% ipython --no-banner

In [1]: import numpy as np

In [2]: import numpy.linalg as la

In [3]: np.set_printoptions(suppress=True, linewidth=200)

In [4]: W0 = np.tril(np.array([[2, 2, 1, -1, -2, 2],
   ...:     [0, 0, 2, 0, 1, -1],
   ...:     [1, 0, -2, 0, 1, -2],
   ...:     [-1, -1, -1, 1, 2, -2],
   ...:     [1, 1, -1, 1, 1, -1],
   ...:     [-1, 1, 1, -2, -1, 0]]), -1) + np.eye(6, dtype=int)

In [5]: print(W0)
[[ 1  0  0  0  0  0]
 [ 0  1  0  0  0  0]
 [ 1  0  1  0  0  0]
 [-1 -1 -1  1  0  0]
 [ 1  1 -1  1  1  0]
 [-1  1  1 -2 -1  1]]

In [6]: # triangular: eigenvalues sit on the diagonal

In [7]: print(round(float(la.det(W0)), 4))
1.0

In [8]: print(round(np.abs(la.eigvals(W0)).max(), 4))
1.0

In [9]: print((W0 - W0.T) / 2)
[[ 0.   0.  -0.5  0.5 -0.5  0.5]
 [ 0.   0.   0.   0.5 -0.5 -0.5]
 [ 0.5  0.   0.   0.5  0.5 -0.5]
 [-0.5 -0.5 -0.5  0.  -0.5  1. ]
 [ 0.5  0.5 -0.5  0.5  0.   0.5]
 [-0.5  0.5  0.5 -1.  -0.5  0. ]]

In [10]: print(la.matrix_power(W0, 4))
[[  1   0   0   0   0   0]
 [  0   1   0   0   0   0]
 [  4   0   1   0   0   0]
 [-10  -4  -4   1   0   0]
 [-12  -2 -10   4   1   0]
 [ 25  14  26 -14  -4   1]]

In [11]: print(np.allclose(W0 @ W0.T, W0.T @ W0))
False

In [12]: print(np.allclose(W0, W0.T))
False

In [13]: print(np.trace(W0))
6

In [14]: print(W0 @ W0)
[[ 1  0  0  0  0  0]
 [ 0  1  0  0  0  0]
 [ 2  0  1  0  0  0]
 [-3 -2 -2  1  0  0]
 [ 0  1 -3  2  1  0]
 [ 0  3  5 -5 -2  1]]

In [15]: ang = np.radians(40)

In [16]: r_ = np.eye(6)

In [17]: r_[5, 5] = r_[1, 1] = np.cos(ang)

In [18]: r_[5, 1], r_[1, 5] = -np.sin(ang), np.sin(ang)

In [19]: print(r_.round(4))
[[ 1.      0.      0.      0.      0.      0.    ]
 [ 0.      0.766   0.      0.      0.      0.6428]
 [ 0.      0.      1.      0.      0.      0.    ]
 [ 0.      0.      0.      1.      0.      0.    ]
 [ 0.      0.      0.      0.      1.      0.    ]
 [ 0.     -0.6428  0.      0.      0.      0.766 ]]

In [20]: B = W0 @ r_.T

In [21]: print(np.round(np.abs(B - W0).max(axis=0), 4))
[0.     0.4088 0.     0.     0.     0.8767]

In [22]: print(np.allclose(W0 @ W0.T, B @ B.T))
True

In [23]: mat = np.array([[0.39, -0.21],
    ...:     [-1.56, 0.84],
    ...:     [-2.21, 1.19],
    ...:     [0.52, -0.28],
    ...:     [-1.04, 0.56],
    ...:     [0.65, -0.35]])

In [24]: # looks like rank 1

In [25]: rk = la.matrix_rank(mat)

In [26]: print(rk)
1

In [27]: ns = la.svd(mat)[2][rk:].T

In [28]: print([int(la.matrix_rank(np.delete(mat, i, axis=0))) for i in range(6)])
[1, 1, 1, 1, 1, 1]

In [29]: print(la.matrix_rank(mat.T @ mat), la.matrix_rank(mat @ mat.T))
1 1

In [30]: print(np.round(ns @ ns.T, 4))
[[0.2248 0.4174]
 [0.4174 0.7752]]

In [31]: print(ns.shape)
(2, 1)

In [32]: left, sv, Vt = la.svd(mat)

In [33]: evecs = Vt[:(sv > 1e-8).sum()]

In [34]: rng = np.random.default_rng(979173)

In [35]: x = mat[5] + 2 * mat[3] + rng.integers(2) * np.eye(2)[1]

In [36]: print(x)
[ 1.69 -0.91]

In [37]: print(np.round(evecs.T @ evecs, 4))
[[ 0.7752 -0.4174]
 [-0.4174  0.2248]]

In [38]: B = mat + rng.integers(-2, 3, (6, 1)) @ rng.integers(-2, 3, (1, 2))

In [39]: print(B)
[[-3.61 -2.21]
 [-1.56  0.84]
 [-6.21 -0.81]
 [ 0.52 -0.28]
 [ 2.96  2.56]
 [-3.35 -2.35]]

In [40]: print(np.round(la.svd(B - mat, compute_uv=False), 4) + 0)
[8.9443 0.    ]

In [41]: x = np.array([3, 8])

In [42]: target = B @ x

In [43]: print(np.round(la.solve(B.T @ B, B.T @ target), 4))
[3. 8.]

In [44]: print(np.round(la.lstsq(B, target)[0], 4))
[3. 8.]

In [45]: target = target + 0.1 * rng.normal(size=6)

In [46]: print(target.round(4))
[-28.637    1.9555 -25.2177  -0.6187  29.2663 -28.7306]

In [47]: b, *_ = la.lstsq(B, target)

In [48]: print(b.round(4))
[3.0279 7.946 ]

In [49]: print(b.round())
[3. 8.]

In [50]: print(np.round(np.trace(la.pinv(mat) @ mat), 4))
1.0

In [51]: X = np.load("x.npy")

In [52]: print(X)
[[7 8]
 [7 8]
 [4 5]
 [7 8]
 [6 7]]

In [53]: # rows 0 and 1 are equal

In [54]: x = np.array([6, 8])

In [55]: target = X @ x

In [56]: print(np.round(la.lstsq(X, target)[0], 4))
[6. 8.]

In [57]: target = target + 0.05 * rng.normal(size=5)

In [58]: print(target.round(4))
[106.0399 106.1042  64.0113 106.0644  91.952 ]

In [59]: b, *_ = la.lstsq(X, target)

In [60]: print(b.round())
[6. 8.]

In [61]: print([round(float(la.norm(la.solve(X.T @ X + lam * np.eye(2), X.T @ target))), 2) for lam in (0, 1, 10, 100)])
[9.99, 9.96, 9.77, 8.21]

In [62]: u, v = X[4], X[2]

In [63]: print(u @ v)
59

In [64]: pr = (u @ v) / (u @ u) * u

In [65]: print(la.matrix_rank(np.outer(u, v)))
1

In [66]: print(np.round(v - pr, 4))
[-0.1647  0.1412]

In [67]: print(np.round(la.norm(u + v) ** 2 + la.norm(u - v) ** 2, 4))
252.0

In [68]: print(np.round(la.norm(X, 2) / la.norm(X), 4))
0.9999

In [69]: print(la.cond(X) > 100)
False

In [70]: print(round(np.log10(la.cond(X))))
2

In [71]: print(np.round(np.abs(la.svd(X)[2][-1]), 4))
[0.7564 0.6542]

In [72]: print(np.argsort(-la.norm(X, axis=0).round(6), kind="stable")[:3])
[1 0]

In [73]: print(la.matrix_rank(X, rtol=0.1))
1

In [74]: x = np.array([1, 8, 5, 6, 9, 4])

In [75]: target = W0 @ x

In [76]: b, lr = np.zeros(6), 1 / la.norm(W0, 2) ** 2

In [77]: for i in range(300):
    ...:     b -= lr * W0.T @ (W0 @ b - target)
    ...:     if i % 50 == 0: print(i, round(la.norm(W0 @ b - target), 4))
    ...: 
0 12.6575
50 2.1401
100 1.2085
150 0.7842
200 0.5405
250 0.3831

In [78]: print(round(la.cond(W0), 4))
12.5384

In [79]: print(b.round(4))
[1.1644 8.1885 4.7948 6.192  8.1523 3.6856]

In [80]: J = np.array([[1, -2, 0, -2],
    ...:     [0, 1, 0, 1],
    ...:     [2, 2, 2, 2],
    ...:     [1, -2, -1, 1],
    ...:     [1, -2, -2, 2]])

In [81]: J[0] = J[3]

In [82]: print(J)
[[ 1 -2 -1  1]
 [ 0  1  0  1]
 [ 2  2  2  2]
 [ 1 -2 -1  1]
 [ 1 -2 -2  2]]

In [83]: x = np.array([5, 2, -2, -2])

In [84]: target = J @ x

In [85]: print(np.round(la.solve(J.T @ J, J.T @ target), 4))
[ 5.  2. -2. -2.]

In [86]: target = target + 0.02 * rng.normal(size=5)

In [87]: print(target.round(4))
[ 1.0001 -0.0056  5.9956  1.012   1.0442]

In [88]: b, *_ = la.lstsq(J, target)

In [89]: print(np.round(la.norm(target - J @ b), 4))
0.0084

In [90]: B = J / np.sqrt((J ** 2).mean(axis=1, keepdims=True))

In [91]: print(la.matrix_rank(B) == la.matrix_rank(J))
True

In [92]: print(J - J.mean(axis=1, keepdims=True))
[[ 1.25 -1.75 -0.75  1.25]
 [-0.5   0.5  -0.5   0.5 ]
 [ 0.    0.    0.    0.  ]
 [ 1.25 -1.75 -0.75  1.25]
 [ 1.25 -1.75 -1.75  2.25]]

In [93]: print(np.round(la.norm(B, axis=1), 4))
[2. 2. 2. 2. 2.]

In [94]: blk = np.stack([J, 3 * J, J[::-1]])

In [95]: print((blk @ J.T).shape)
(3, 5, 5)

In [96]: print(np.round(la.norm(blk, axis=(1, 2)), 4))
[ 6.7082 20.1246  6.7082]

In [97]: print(la.matrix_rank(blk))
[4 4 4]

In [98]: B = np.c_[J[:, :3] @ np.array([[1, 2, 0], [3, 3, 2], [3, 1, 2]]), np.array([2, -4, -5, -5, -1])]

In [99]: print(B)
[[ -8  -5  -6   2]
 [  3   3   2  -4]
 [ 14  12   8  -5]
 [ -8  -5  -6  -5]
 [-11  -6  -8  -1]]

In [100]: print(np.round(la.norm(B - J @ la.lstsq(J, B)[0], axis=0), 4) + 0)
[0.     0.     0.     4.9497]

In [101]: proj = J @ la.solve(J.T @ J, J.T)

In [102]: print(np.round(la.eigvalsh(proj), 4))
[0. 1. 1. 1. 1.]

In [103]: print(round(np.trace(proj), 4))
4.0

In [104]: print(proj.round(4) + 0)
[[0.5 0.  0.  0.5 0. ]
 [0.  1.  0.  0.  0. ]
 [0.  0.  1.  0.  0. ]
 [0.5 0.  0.  0.5 0. ]
 [0.  0.  0.  0.  1. ]]

In [105]: print(np.round((np.eye(5) - proj) @ J, 4) + 0)
[[0. 0. 0. 0.]
 [0. 0. 0. 0.]
 [0. 0. 0. 0.]
 [0. 0. 0. 0.]
 [0. 0. 0. 0.]]

In [106]: print(np.round(proj @ J[:, 3], 4))
[1. 1. 2. 1. 2.]

In [107]: F = np.load("sample2.npy")

In [108]: print(F)
[[ 32.8122 -18.7374 -43.4903]
 [-23.2665  -9.2656 -15.4182]
 [ 30.3144 -16.6321 -45.7064]
 [-22.5696  -9.8294 -16.4985]
 [-55.5818   8.4937 -10.7866]
 [ 30.7561 -17.4581 -43.9021]
 [ 31.0938 -17.413  -42.8841]
 [ 31.9411 -17.4049 -45.174 ]
 [-23.0645  -8.468  -16.5846]
 [-25.3193  -8.8031 -17.185 ]
 [ 32.6995 -16.8896 -44.537 ]
 [-56.8285   8.2627 -12.0503]
 [-26.972   -7.8178 -17.8611]
 [ 33.9246 -17.966  -43.2233]
 [ 31.6608 -18.9266 -44.3139]
 [ 31.5171 -18.1685 -43.8603]
 [-56.7782   8.119  -12.0694]
 [-24.8213  -8.363  -16.4232]
 [-55.7436   7.4417 -12.1225]
 [-23.7049 -10.3855 -17.3485]
 [-23.8423  -7.1562 -16.9349]
 [-25.1236 -10.2474 -16.6495]
 [-23.0263 -10.1187 -15.784 ]
 [-56.9519   7.2087 -13.0874]
 [ 33.3624 -17.0534 -45.28  ]
 [ 32.3136 -17.3986 -43.1693]
 [-24.0464  -9.3166 -16.8845]]

In [109]: D = la.norm(F[:, None] - F[None], axis=-1)

In [110]: print(D[3].round(6).argsort(kind="stable")[:4])
[ 3 22  1  8]

In [111]: cov = np.cov(F, rowvar=False)

In [112]: print(np.median(F, axis=0))
[-23.0645 -10.1187 -17.185 ]

In [113]: print(cov.round(4))
[[1239.2543 -303.0626 -499.7876]
 [-303.0626   87.0455  110.8864]
 [-499.7876  110.8864  213.0404]]

In [114]: print(np.round(np.corrcoef(F.T), 4))
[[ 1.     -0.9227 -0.9727]
 [-0.9227  1.      0.8143]
 [-0.9727  0.8143  1.    ]]

In [115]: print(np.argwhere(np.triu(np.abs(np.corrcoef(F.T)) > 0.8, 1)))
[[0 1]
 [0 2]
 [1 2]]

In [116]: print(np.round(la.eigvalsh(cov)[::-1], 4))
[1515.265    23.3802    0.6949]

In [117]: print(round(np.corrcoef(F[:, 0], F[:, 2])[0, 1], 4))
-0.9727

In [118]: feats = np.load("mat.npy")

In [119]: print(feats)
[[ 2  0  4  2 -6 -6]
 [ 4  2  3 -1 -1 -2]
 [ 6  4  2 -4  4  2]
 [ 4  2  3 -1 -1 -2]
 [ 1  0  2  1 -3 -3]
 [ 0  0  0  0  0  0]]

In [120]: print(round(la.norm(feats, 2), 4))
12.5508

In [121]: print(np.round(la.norm(feats, axis=0), 4))
[8.544  4.899  6.4807 4.7958 7.9373 7.5498]

In [122]: print(np.round(la.norm(feats, axis=1), 4))
[9.798  5.9161 9.5917 5.9161 4.899  0.    ]

In [123]: print(feats[4] @ feats[0])
48

In [124]: print(round(float(la.norm(feats[4], 1)), 4), round(float(la.norm(feats[4], np.inf)), 4))
10.0 3.0

In [125]: print(round(la.norm(feats, "nuc"), 4))
23.7077

In [126]: print(np.abs(np.diag(la.qr(feats)[1])) > 1e-9)
[ True  True False False False False]

In [127]: print(np.allclose(feats[:-1].T @ la.lstsq(feats[:-1].T, feats[-1])[0], feats[-1]))
True

In [128]: print(np.unique(feats.round(6), axis=0).shape)
(5, 6)

In [129]: print(la.lstsq(feats[:-1].T, feats[-1])[2])
2

In [130]: print(la.matrix_rank(feats, rtol=0.1))
2

In [131]: print(np.argsort(-la.norm(feats, axis=0).round(6), kind="stable")[:3])
[0 4 5]

In [132]: M = np.load("out17.npy")

In [133]: print(M)
[[0 1 0]
 [0 1 0]
 [1 1 2]]

In [134]: proj = np.triu(np.array([[0, 0, 1], [-1, 0, 1], [-2, 1, 2]]), 1) + np.eye(3)

In [135]: B = proj @ M @ la.inv(proj)

In [136]: print(B)
[[ 1.  2. -1.]
 [ 1.  2. -1.]
 [ 1.  1.  0.]]

In [137]: print(la.matrix_rank(B))
2

In [138]: print(proj @ M - M @ proj)
[[ 1.  1.  1.]
 [ 1.  1.  1.]
 [ 0.  0. -2.]]

In [139]: print(round(la.det(B), 4))
0.0

In [140]: B = np.array([[1, -3, -3], [-1, -2, 3], [2, -1, 0]])

In [141]: W2 = np.array([[0, -3, -1], [-1, 5, 1], [2, -2, -5]])

In [142]: data = np.block([[B, np.zeros((3, 3))], [np.zeros((3, 3)), W2]])

In [143]: print(data)
[[ 1. -3. -3.  0.  0.  0.]
 [-1. -2.  3.  0.  0.  0.]
 [ 2. -1.  0.  0.  0.  0.]
 [ 0.  0.  0.  0. -3. -1.]
 [ 0.  0.  0. -1.  5.  1.]
 [ 0.  0.  0.  2. -2. -5.]]

In [144]: O, r_ = la.qr(data)

In [145]: print(np.round(abs(r_[0, 0]), 4), np.round(la.norm(data[:, 0]), 4))
2.4495 2.4495

In [146]: print(np.round(O.T @ O, 4) + 0)
[[1. 0. 0. 0. 0. 0.]
 [0. 1. 0. 0. 0. 0.]
 [0. 0. 1. 0. 0. 0.]
 [0. 0. 0. 1. 0. 0.]
 [0. 0. 0. 0. 1. 0.]
 [0. 0. 0. 0. 0. 1.]]

In [147]: print(np.round(np.abs(np.diag(r_)), 4))
[2.4495 3.5355 3.4641 2.2361 4.669  1.6283]

In [148]: print(np.trace(O @ O.T))
6.0

In [149]: labels = rng.permutation(6)

In [150]: print(labels)
[2 4 0 1 5 3]

In [151]: B = data[labels][:, labels]

In [152]: print(np.trace(B))
-1.0

In [153]: print(round(la.det(B), 4), np.round(la.det(data[labels]), 4))
-510.0 -510.0

In [154]: u = np.array([-4, 5, -1, -3, 3, 4])

In [155]: B = data + np.outer(u, np.eye(6)[3])

In [156]: print(la.matrix_rank(B - data))
1

In [157]: print(round(la.det(B) / la.det(data), 4), round(float(1 + la.solve(data, u)[3]), 4))
3.2353 3.2353

In [158]: print((la.matrix_power((data != 0) + (data.T != 0) + np.eye(6), 6) > 0).astype(int))
[[1 1 1 0 0 0]
 [1 1 1 0 0 0]
 [1 1 1 0 0 0]
 [0 0 0 1 1 1]
 [0 0 0 1 1 1]
 [0 0 0 1 1 1]]

In [159]: print(round(la.det(data), 4))
-510.0

In [160]: print(round(la.norm(data, 2), 4))
7.425

In [161]: print(np.round(la.norm(data, axis=1), 4))
[4.3589 3.7417 2.2361 3.1623 5.1962 5.7446]

In [162]: print(round(float(la.norm(data[5] - data[4])), 4))
9.6954
